$ python -q
>>> import numpy as np
>>> np.set_printoptions(suppress=True, linewidth=100)
>>> def tidy(a):
...     return np.round(a, 2) + 0
... 
>>> J = np.tril(np.array([[4, 7, 0, 1], [3, 0, 3, 7], [8, 1, 1, 9], [3, 9, 4, 0]]), -1) + np.eye(4, dtype=int)
>>> J
array([[1, 0, 0, 0],
       [3, 1, 0, 0],
       [8, 1, 1, 0],
       [3, 9, 4, 1]])
>>> # triangular
>>> th = np.radians(72)
>>> R = np.eye(4)
>>> R[0, 0] = R[2, 2] = np.cos(th)
>>> R[0, 2], R[2, 0] = -np.sin(th), np.sin(th)
>>> tidy(R)
array([[ 0.31,  0.  , -0.95,  0.  ],
       [ 0.  ,  1.  ,  0.  ,  0.  ],
       [ 0.95,  0.  ,  0.31,  0.  ],
       [ 0.  ,  0.  ,  0.  ,  1.  ]])
>>> B = J @ R.T
>>> np.allclose(J @ J.T, B @ B.T)
True
>>> tidy(np.abs(B - J).max(axis=0))
array([6.48, 0.  , 6.92, 0.  ])
>>> tidy(np.linalg.svd(J, compute_uv=False)), tidy(np.linalg.svd(B, compute_uv=False))
(array([11.65,  6.93,  0.56,  0.02]), array([11.65,  6.93,  0.56,  0.02]))
>>> [round(float(x), 2) for x in np.linalg.svd(J, compute_uv=False)[:3]]
[11.65, 6.93, 0.56]
>>> tidy(np.linalg.norm(J, 2) / np.linalg.norm(J))
np.float64(0.86)
>>> E = np.loadtxt("arr.csv", delimiter=",")
>>> tidy(E)
array([[0.8 , 0.  , 0.2 ],
       [0.33, 0.33, 0.33],
       [0.33, 0.33, 0.33]])
>>> # row-stochastic, so 1 is an eigenvalue
>>> rng = np.random.default_rng(3336)
>>> lab = rng.permutation(3)
>>> lab
array([2, 0, 1])
>>> B = E[lab][:, lab]
>>> tidy(np.trace(B))
np.float64(1.47)
>>> tidy(np.linalg.det(B)), tidy(np.linalg.det(E[lab]))
(np.float64(0.0), np.float64(0.0))
>>> tidy(np.sort(np.abs(np.linalg.eigvals(B))))
array([0.  , 0.47, 1.  ])
>>> X = np.load("mat.npy")
>>> X
array([[-0.48,  1.2 ],
       [ 0.68, -1.7 ]])
>>> # looks like rank 1
>>> proj = np.triu(np.array([[1, 5], [4, 0]]), 1) + np.eye(2)
>>> B = proj @ X @ np.linalg.inv(proj)
>>> tidy(np.linalg.det(B))
np.float64(0.0)
>>> tidy(B)
array([[  2.92, -21.9 ],
       [  0.68,  -5.1 ]])
>>> A = np.load("m.npy")
>>> A
array([[ 1.02, -2.99, -1.01,  2.97],
       [ 1.97, -6.  , -1.99,  5.97]])
>>> B = A / np.linalg.norm(A, axis=1, keepdims=True)
>>> cov = B @ B.T
>>> tidy(cov)
array([[1., 1.],
       [1., 1.]])
>>> np.argwhere(np.triu(np.abs(cov) > 0.95, 1))
array([[0, 1]])
>>> (cov - 2 * np.eye(2)).round(6).argmax(axis=1)
array([1, 0])
>>> tidy(np.degrees(np.arccos(np.clip(cov[0, 1], -1, 1))))
np.float64(0.54)
>>> Uu, s, Vh = np.linalg.svd(A)
>>> tidy(s)
array([9.97, 0.04])
>>> B = Uu[:, :1] @ np.diag(s[:1]) @ Vh[:1]
>>> tidy(np.abs(A - B).max())
np.float64(0.03)
>>> tidy(np.linalg.norm(A - B, 2)), tidy(s[1])
(np.float64(0.04), np.float64(0.04))
>>> np.linalg.matrix_rank(A, rtol=0.05)
np.int64(1)
>>> Uu, s, Vh = np.linalg.svd(A, full_matrices=False)
>>> Uu.shape, s.shape, Vh.shape
((2, 2), (2,), (2, 4))
>>> tidy(np.cumsum(s ** 2) / np.sum(s ** 2))
array([1., 1.])
>>> tidy(Uu.T @ Uu)
array([[1., 0.],
       [0., 1.]])
>>> tidy(Uu.T @ A @ Vh.T)
array([[9.97, 0.  ],
       [0.  , 0.04]])
>>> np.abs(Uu[:, 0]).round(6).argmax()
np.int64(1)
>>> tidy(Vh @ Vh.T)
array([[1., 0.],
       [0., 1.]])
>>> tidy(s)
array([9.97, 0.04])
>>> (s > 1e-8).sum()
np.int64(2)
>>> [round(float(x), 2) for x in np.linalg.svd(A, compute_uv=False)[:3]]
[9.97, 0.04]
>>> T = np.stack([A, 5 * A, A[::-1]])
>>> T.shape
(3, 2, 4)
>>> tidy(np.linalg.norm(T, axis=(1, 2)))
array([ 9.97, 49.83,  9.97])
>>> np.linalg.matrix_rank(T.reshape(3, -1))
np.int64(2)
>>> m1 = np.load("run9.npy")
>>> m1
array([[3., 0., 0.],
       [0., 2., 5.],
       [0., 2., 2.]])
>>> # splits into 2 blocks
>>> proj = np.triu(np.array([[1, 2, 2], [0, 7, 6], [5, 4, 3]]), 1) + np.eye(3)
>>> B = proj @ m1 @ np.linalg.inv(proj)
>>> tidy(np.linalg.det(B))
np.float64(-18.0)
>>> K = np.array([[0, -3, 0, 3], [-3, -3, 0, -1], [2, 0, 1, 3], [2, 2, 2, -2]])
>>> K[1] = K[0]
>>> K
array([[ 0, -3,  0,  3],
       [ 0, -3,  0,  3],
       [ 2,  0,  1,  3],
       [ 2,  2,  2, -2]])
>>> T = np.stack([K, 5 * K, K[::-1]])
>>> (T @ K.T).shape
(3, 4, 4)
>>> tidy(np.linalg.norm(T, axis=(1, 2)))
array([ 8.12, 40.62,  8.12])
>>> np.linalg.matrix_rank(T)
array([3, 3, 3])
>>> T.sum(axis=0)
array([[  2, -16,   2,  16],
       [  2, -18,   1,  21],
       [ 12,  -3,   6,  21],
       [ 12,   9,  12,  -9]])
>>> tidy(np.linalg.det(T))
array([0., 0., 0.])
>>> np.einsum("bij,cij->bc", T, T)
array([[  66,  330,   -6],
       [ 330, 1650,  -30],
       [  -6,  -30,   66]])
>>> r0, g = K[1], K[2]
>>> r0 @ g
np.int64(9)
>>> pr = (r0 @ g) / (r0 @ r0) * r0
>>> pr
array([ 0. , -1.5,  0. ,  1.5])
>>> (g - pr) @ r0
np.float64(0.0)
>>> g - pr
array([2. , 1.5, 1. , 1.5])
>>> tidy(np.linalg.norm(r0 + g) ** 2 + np.linalg.norm(r0 - g) ** 2)
np.float64(64.0)
>>> np.linalg.matrix_rank(np.outer(r0, g))
np.int64(1)
>>> W0 = np.array([[-4, 5, -5], [-5, 3, 3], [5, -4, -3], [-5, -1, -4]])
>>> W0
array([[-4,  5, -5],
       [-5,  3,  3],
       [ 5, -4, -3],
       [-5, -1, -4]])
>>> vec = np.array([5, 1, 0])
>>> target = W0 @ vec
>>> target
array([-15, -22,  21, -26])
>>> tidy(np.linalg.lstsq(W0, target)[0])
array([5., 1., 0.])
>>> tidy(np.linalg.solve(W0.T @ W0, W0.T @ target))
array([5., 1., 0.])
>>> target = target + 0.02 * rng.normal(size=4)
>>> tidy(target)
array([-15.02, -22.03,  21.02, -25.99])
>>> c, *_ = np.linalg.lstsq(W0, target)
>>> [round(float(np.linalg.norm(np.linalg.solve(W0.T @ W0 + lam * np.eye(3), W0.T @ target))), 2) for lam in (0, 1, 10, 100)]
[5.1, 4.93, 4.01, 2.06]
